% python3 -q
>>> import numpy as np
>>> np.set_printoptions(precision=2, suppress=True, linewidth=140, floatmode="fixed")
>>> E = np.loadtxt("x.csv", delimiter=",")
>>> E
array([[-108.00,  -33.22,   96.28,   12.00,  -58.75,   66.69],
       [ -23.42,   -5.54,   23.15,    6.46,   -9.22,   12.48],
       [ -20.77,   -4.95,   20.80,    5.96,   -7.89,   10.86],
       [ -12.55,   -3.33,   13.36,    4.08,   -3.98,    5.96],
       [  -6.81,   -2.37,    7.93,    2.37,   -1.63,    2.75],
       [  -4.23,   -1.92,    5.32,    1.45,   -0.76,    1.44],
       [   1.06,    2.87,   -2.41,    0.79,    0.08,    0.26],
       [   3.44,   12.70,   -7.58,    6.00,    2.21,    0.33],
       [   4.31,   15.51,   -9.03,    7.62,    3.14,    0.07],
       [   9.73,   29.56,  -16.64,   15.86,    8.85,   -2.29],
       [  10.95,   32.31,  -18.21,   17.47,   10.12,   -2.90]])
>>> other = E / np.sqrt((E ** 2).mean(axis=1, keepdims=True))
>>> np.linalg.matrix_rank(other) == np.linalg.matrix_rank(E)
np.True_
>>> np.linalg.matrix_rank(E - E.mean(axis=1, keepdims=True))
np.int64(3)
>>> np.linalg.norm(other, axis=1)
array([2.45, 2.45, 2.45, 2.45, 2.45, 2.45, 2.45, 2.45, 2.45, 2.45, 2.45])
>>> np.argsort(-np.linalg.norm(E, axis=0).round(6), kind="stable")[:3]
array([0, 2, 5])
>>> round(np.linalg.norm(E, 2) / np.linalg.norm(E), 2)
np.float64(0.96)
>>> U, sigma, Vh = np.linalg.svd(E, full_matrices=False)
>>> (sigma > 1e-8).sum()
np.int64(3)
>>> print(np.round(U.T @ E @ Vh.T, 2) + 0)
[[186.14   0.00   0.00   0.00   0.00   0.00]
 [  0.00  51.20   0.00   0.00   0.00   0.00]
 [  0.00   0.00  10.09   0.00   0.00   0.00]
 [  0.00   0.00   0.00   0.00   0.00   0.00]
 [  0.00   0.00   0.00   0.00   0.00   0.00]
 [  0.00   0.00   0.00   0.00   0.00   0.00]]
>>> print(np.abs(U[:, 0]).round(6).argmax())
0
>>> np.cumsum(sigma ** 2) / np.sum(sigma ** 2)
array([0.93, 1.00, 1.00, 1.00, 1.00, 1.00])
